$ python -q
>>> import numpy as np
>>> np.set_printoptions(precision=2, suppress=True, linewidth=120, legacy="1.25")
>>> def tidy(a):
...     return np.round(a, 2) + 0
... 
>>> m1 = np.load("data.npy")
>>> m1
array([[ 1.04, -1.65, -1.37],
       [-2.58,  1.52, -0.78],
       [-2.24, -4.37,  1.68],
       [-2.42, -0.86, -3.6 ],
       [ 0.84,  6.19, -0.7 ],
       [-3.15,  0.6 ,  1.6 ],
       [ 0.5 , -1.49, -5.4 ],
       [ 1.25, -2.29,  3.33],
       [-3.25, -1.72,  0.68],
       [ 2.22,  4.6 , -0.44],
       [-0.16, -0.25,  0.51],
       [ 2.83,  3.51,  1.75],
       [-0.18, -5.37, -3.15],
       [ 1.09,  5.89,  1.02],
       [-2.48, -2.  ,  2.52],
       [ 2.76,  2.  ,  1.47],
       [-0.41,  7.31, -2.09],
       [-0.58,  2.45, -2.56],
       [ 0.07,  5.33, -2.92],
       [-3.28, -5.49, -1.99],
       [ 1.77,  0.22, -5.29],
       [ 0.56, -0.13, -3.53],
       [ 0.59,  0.02, -1.88],
       [-5.28, -2.03, -1.67],
       [-0.69,  2.37, -0.16],
       [-0.76,  1.09,  2.84]])
>>> Y = np.c_[m1[:, :2] @ np.array([[-7, 7], [2, -2]]), np.array([0, 0, 3, 2, 1, 3, 3, 2, 0, 0, 2, 3, 3, 3, 2, 3, 3, 2, 1, 0, 1, 1, 1, 0, 1, 0])]
>>> tidy(Y)
array([[-10.58,  10.58,   0.  ],
       [ 21.1 , -21.1 ,   0.  ],
       [  6.94,  -6.94,   3.  ],
       [ 15.22, -15.22,   2.  ],
       [  6.5 ,  -6.5 ,   1.  ],
       [ 23.25, -23.25,   3.  ],
       [ -6.48,   6.48,   3.  ],
       [-13.33,  13.33,   2.  ],
       [ 19.31, -19.31,   0.  ],
       [ -6.34,   6.34,   0.  ],
       [  0.62,  -0.62,   2.  ],
       [-12.79,  12.79,   3.  ],
       [ -9.48,   9.48,   3.  ],
       [  4.15,  -4.15,   3.  ],
       [ 13.36, -13.36,   2.  ],
       [-15.32,  15.32,   3.  ],
       [ 17.49, -17.49,   3.  ],
       [  8.96,  -8.96,   2.  ],
       [ 10.17, -10.17,   1.  ],
       [ 11.98, -11.98,   0.  ],
       [-11.95,  11.95,   1.  ],
       [ -4.18,   4.18,   1.  ],
       [ -4.09,   4.09,   1.  ],
       [ 32.9 , -32.9 ,   0.  ],
       [  9.57,  -9.57,   1.  ],
       [  7.5 ,  -7.5 ,   0.  ]])
>>> print(np.linalg.matrix_rank(np.c_[m1, Y]))
4
>>> tidy(np.linalg.lstsq(m1, Y[:, 0])[0])
array([-7.,  2.,  0.])
>>> print(tidy(np.linalg.norm(Y - m1 @ np.linalg.lstsq(m1, Y)[0], axis=0)))
[0.   0.   9.52]
>>> Z = m1[[12, 0]].astype(float)
>>> for _ in range(4):
...     z = np.linalg.norm(m1[:, None] - Z, axis=-1).argmin(axis=1)
...     Z = np.array([m1[z == j].mean(axis=0) for j in range(2)])
... 
>>> z
array([0, 1, 0, 0, 1, 1, 0, 0, 0, 1, 1, 1, 0, 1, 0, 1, 1, 1, 1, 0, 1, 1, 1, 0, 1, 1])
>>> tidy(Z)
array([[-1.63, -2.73, -0.9 ],
       [ 0.28,  2.67, -0.7 ]])
>>> np.bincount(z)
array([10, 16])
>>> tidy(Z[1] - Z[0])
array([1.91, 5.4 , 0.2 ])
>>> K = np.load("x.npy")
>>> K
array([[ 0,  0,  0],
       [ 1,  2,  2],
       [ 1,  3,  3],
       [ 0,  0,  0],
       [ 0,  0,  0],
       [ 1, -2,  0],
       [ 0,  0,  0],
       [ 0,  0,  0],
       [ 0,  0,  0],
       [ 0,  1,  1],
       [ 1, -2,  0]])
>>> # rows 0 and 3 are equal
>>> d = np.linalg.norm(K[:, None] - K[None], axis=-1)
>>> tidy(np.linalg.norm(K, axis=1))
array([0.  , 3.  , 4.36, 0.  , 0.  , 2.24, 0.  , 0.  , 0.  , 1.41, 2.24])
>>> d.mean(axis=1).argmax()
2
>>> (d + 1e9 * np.eye(11)).round(6).argmin(axis=1)
array([ 3,  2,  1,  0,  0, 10,  0,  0,  0,  0,  5])
>>> np.flatnonzero(d[4] < d.mean() / 2)
array([0, 3, 4, 6, 7, 8])
>>> z = K[:, 1] > np.median(K[:, 1])
>>> r0 = K[z].mean(axis=0) - K[~z].mean(axis=0)
>>> z.astype(int)
array([0, 1, 1, 0, 0, 0, 0, 0, 0, 1, 0])
>>> print((((K - K.mean(axis=0)) @ r0 > 0) == z).mean())
1.0
>>> np.argsort(-np.abs(r0).round(6), kind="stable")
array([1, 2, 0])
>>> G = np.cov(K, rowvar=False)
>>> tidy(np.linalg.eigvalsh(G)[::-1])
array([3.03, 0.45, 0.01])
>>> tidy(G)
array([[0.25, 0.03, 0.28],
       [0.03, 2.16, 1.29],
       [0.28, 1.29, 1.07]])
>>> tidy(np.corrcoef(K.T))
array([[1.  , 0.04, 0.54],
       [0.04, 1.  , 0.85],
       [0.54, 0.85, 1.  ]])
>>> G.shape
(3, 3)
>>> np.argwhere(np.triu(np.abs(np.corrcoef(K.T)) > 0.8, 1))
array([[1, 2]])
>>> def softmax(z):
...     e = np.exp(z - z.max(axis=-1, keepdims=True))
...     return e / e.sum(axis=-1, keepdims=True)
... 
>>> tidy(softmax(10 * K[0]))
array([0.33, 0.33, 0.33])
>>> print(tidy(softmax(K[0] + -2)))
[0.33 0.33 0.33]
>>> att = K @ K.T / np.sqrt(3)
>>> tidy(softmax(att))
array([[0.09, 0.09, 0.09, 0.09, 0.09, 0.09, 0.09, 0.09, 0.09, 0.09, 0.09],
       [0.  , 0.09, 0.9 , 0.  , 0.  , 0.  , 0.  , 0.  , 0.  , 0.  , 0.  ],
       [0.  , 0.03, 0.97, 0.  , 0.  , 0.  , 0.  , 0.  , 0.  , 0.  , 0.  ],
       [0.09, 0.09, 0.09, 0.09, 0.09, 0.09, 0.09, 0.09, 0.09, 0.09, 0.09],
       [0.09, 0.09, 0.09, 0.09, 0.09, 0.09, 0.09, 0.09, 0.09, 0.09, 0.09],
       [0.02, 0.  , 0.  , 0.02, 0.02, 0.42, 0.02, 0.02, 0.02, 0.01, 0.42],
       [0.09, 0.09, 0.09, 0.09, 0.09, 0.09, 0.09, 0.09, 0.09, 0.09, 0.09],
       [0.09, 0.09, 0.09, 0.09, 0.09, 0.09, 0.09, 0.09, 0.09, 0.09, 0.09],
       [0.09, 0.09, 0.09, 0.09, 0.09, 0.09, 0.09, 0.09, 0.09, 0.09, 0.09],
       [0.02, 0.19, 0.62, 0.02, 0.02, 0.01, 0.02, 0.02, 0.02, 0.06, 0.01],
       [0.02, 0.  , 0.  , 0.02, 0.02, 0.42, 0.02, 0.02, 0.02, 0.01, 0.42]])
>>> tidy(softmax(att + np.triu(np.full(att.shape, -np.inf), 1)))
array([[1.  , 0.  , 0.  , 0.  , 0.  , 0.  , 0.  , 0.  , 0.  , 0.  , 0.  ],
       [0.01, 0.99, 0.  , 0.  , 0.  , 0.  , 0.  , 0.  , 0.  , 0.  , 0.  ],
       [0.  , 0.03, 0.97, 0.  , 0.  , 0.  , 0.  , 0.  , 0.  , 0.  , 0.  ],
       [0.25, 0.25, 0.25, 0.25, 0.  , 0.  , 0.  , 0.  , 0.  , 0.  , 0.  ],
       [0.2 , 0.2 , 0.2 , 0.2 , 0.2 , 0.  , 0.  , 0.  , 0.  , 0.  , 0.  ],
       [0.05, 0.01, 0.  , 0.05, 0.05, 0.85, 0.  , 0.  , 0.  , 0.  , 0.  ],
       [0.14, 0.14, 0.14, 0.14, 0.14, 0.14, 0.14, 0.  , 0.  , 0.  , 0.  ],
       [0.12, 0.12, 0.12, 0.12, 0.12, 0.12, 0.12, 0.12, 0.  , 0.  , 0.  ],
       [0.11, 0.11, 0.11, 0.11, 0.11, 0.11, 0.11, 0.11, 0.11, 0.  , 0.  ],
       [0.02, 0.2 , 0.62, 0.02, 0.02, 0.01, 0.02, 0.02, 0.02, 0.06, 0.  ],
       [0.02, 0.  , 0.  , 0.02, 0.02, 0.42, 0.02, 0.02, 0.02, 0.01, 0.42]])
>>> print(tidy(softmax(att)[0] @ K))
[0.36 0.18 0.55]
>>> softmax(att).round(6).argmax(axis=1)
array([0, 2, 2, 0, 0, 5, 0, 0, 0, 2, 5])
>>> arr = np.load("test8.npy")
>>> arr
array([[-1.98, -1.53,  1.63],
       [-1.87, -2.36,  2.2 ],
       [-1.59, -2.04,  1.77],
       [-2.04, -2.49,  2.  ],
       [-1.68, -2.14,  1.59],
       [-1.74, -2.14,  2.08],
       [-1.89, -2.03,  2.34],
       [ 1.99, -2.05, -1.62],
       [ 2.16, -1.54, -1.11],
       [ 1.97, -1.76, -0.62],
       [ 2.35, -2.18, -0.87],
       [ 2.04, -2.57, -1.02],
       [ 1.82, -2.16, -0.87],
       [ 1.94, -1.91, -0.28],
       [ 2.33,  1.92, -0.77],
       [ 1.57,  1.82, -1.23],
       [ 1.97,  2.18, -0.5 ],
       [ 1.92,  1.4 , -0.43],
       [ 1.9 ,  1.85, -0.65],
       [ 2.41,  2.04, -1.42],
       [ 2.39,  2.3 , -1.02]])
>>> G = np.cov(arr, rowvar=False)
>>> G.shape
(3, 3)
>>> print(tidy(G))
[[ 3.56  1.9  -2.58]
 [ 1.9   3.81 -1.34]
 [-2.58 -1.34  1.99]]
>>> print(tidy(np.corrcoef(arr.T)))
[[ 1.    0.52 -0.97]
 [ 0.52  1.   -0.49]
 [-0.97 -0.49  1.  ]]
>>> tidy(np.corrcoef(arr[:, 1], arr[:, 2])[0, 1])
-0.49
>>> tidy(np.linalg.eigvalsh(G)[::-1])
array([7.11, 2.17, 0.08])
>>> Y = np.c_[arr[:, :2] @ np.array([[2, 1], [3, 0]]), np.array([-8, -4, -1, -3, -3, -5, 3, -2, 2, -8, -5, 8, 5, 3, -7, -2, -8, -7, 9, 5, -6])]
>>> tidy(Y)
array([[ -8.55,  -1.98,  -8.  ],
       [-10.82,  -1.87,  -4.  ],
       [ -9.3 ,  -1.59,  -1.  ],
       [-11.55,  -2.04,  -3.  ],
       [ -9.78,  -1.68,  -3.  ],
       [ -9.9 ,  -1.74,  -5.  ],
       [ -9.87,  -1.89,   3.  ],
       [ -2.17,   1.99,  -2.  ],
       [ -0.3 ,   2.16,   2.  ],
       [ -1.34,   1.97,  -8.  ],
       [ -1.84,   2.35,  -5.  ],
       [ -3.63,   2.04,   8.  ],
       [ -2.84,   1.82,   5.  ],
       [ -1.85,   1.94,   3.  ],
       [ 10.42,   2.33,  -7.  ],
       [  8.6 ,   1.57,  -2.  ],
       [ 10.48,   1.97,  -8.  ],
       [  8.04,   1.92,  -7.  ],
       [  9.35,   1.9 ,   9.  ],
       [ 10.94,   2.41,   5.  ],
       [ 11.68,   2.39,  -6.  ]])
>>> np.linalg.matrix_rank(Y)
3
>>> print(np.linalg.matrix_rank(np.c_[arr, Y]))
4
>>> tidy(np.linalg.norm(Y - arr @ np.linalg.lstsq(arr, Y)[0], axis=0))
array([ 0.  ,  0.  , 23.05])
>>> Z = arr[[16, 13]].astype(float)
>>> for _ in range(5):
...     z = np.linalg.norm(arr[:, None] - Z, axis=-1).argmin(axis=1)
...     Z = np.array([arr[z == j].mean(axis=0) for j in range(2)])
... 
>>> z
array([1, 1, 1, 1, 1, 1, 1, 1, 1, 1, 1, 1, 1, 1, 0, 0, 0, 0, 0, 0, 0])
>>> tidy(Z)
array([[ 2.07,  1.93, -0.86],
       [ 0.11, -2.06,  0.52]])
>>> print(np.bincount(z))
[ 7 14]
>>> tidy(Z[1] - Z[0])
array([-1.96, -3.99,  1.38])
>>> M = np.load("a.npy")
>>> M
array([[  0.11, -14.07,  14.21],
       [-19.87,   0.17,   2.27],
       [-13.54,   3.24,  14.36],
       [-19.43,   4.44,  -1.63],
       [ -9.61, -11.27, -13.44],
       [ -3.02,  19.31,  -4.26],
       [  2.2 ,  19.8 ,  -1.74],
       [-10.26,  14.81,  -8.69],
       [ 16.8 ,   8.51,   6.72],
       [ -8.16, -15.35,   9.89],
       [-12.3 ,  -5.69,  14.71],
       [-19.68,  -2.03,  -2.96],
       [ 15.7 ,  -3.18,  11.98],
       [ 11.51,  16.34,   0.81],
       [-13.17,  13.88,  -5.82],
       [ -9.47, -14.39, -10.16],
       [ -8.53,  -3.56, -17.73],
       [-14.93,  12.18,  -5.36],
       [  7.2 , -18.39,  -3.15],
       [ -3.78,  18.57,   6.38]])
>>> Y = np.c_[M[:, :2] @ np.array([[1, -2], [1, -2]]), np.array([0, 5, 3, 2, 3, 0, 0, 3, 0, 1, 5, 1, 2, 4, 1, 5, 0, 4, 5, 4])]
>>> tidy(Y)
array([[-13.96,  27.92,   0.  ],
       [-19.7 ,  39.4 ,   5.  ],
       [-10.3 ,  20.6 ,   3.  ],
       [-14.99,  29.98,   2.  ],
       [-20.88,  41.76,   3.  ],
       [ 16.29, -32.58,   0.  ],
       [ 22.  , -44.  ,   0.  ],
       [  4.55,  -9.1 ,   3.  ],
       [ 25.31, -50.62,   0.  ],
       [-23.51,  47.02,   1.  ],
       [-17.99,  35.98,   5.  ],
       [-21.71,  43.42,   1.  ],
       [ 12.52, -25.04,   2.  ],
       [ 27.85, -55.7 ,   4.  ],
       [  0.71,  -1.42,   1.  ],
       [-23.86,  47.72,   5.  ],
       [-12.09,  24.18,   0.  ],
       [ -2.75,   5.5 ,   4.  ],
       [-11.19,  22.38,   5.  ],
       [ 14.79, -29.58,   4.  ]])
>>> tidy(np.linalg.lstsq(M, Y[:, 0])[0])
array([1., 1., 0.])
>>> print(np.linalg.matrix_rank(Y))
2
>>> tidy(np.linalg.norm(Y - M @ np.linalg.lstsq(M, Y)[0], axis=0))
array([ 0.  ,  0.  , 11.92])
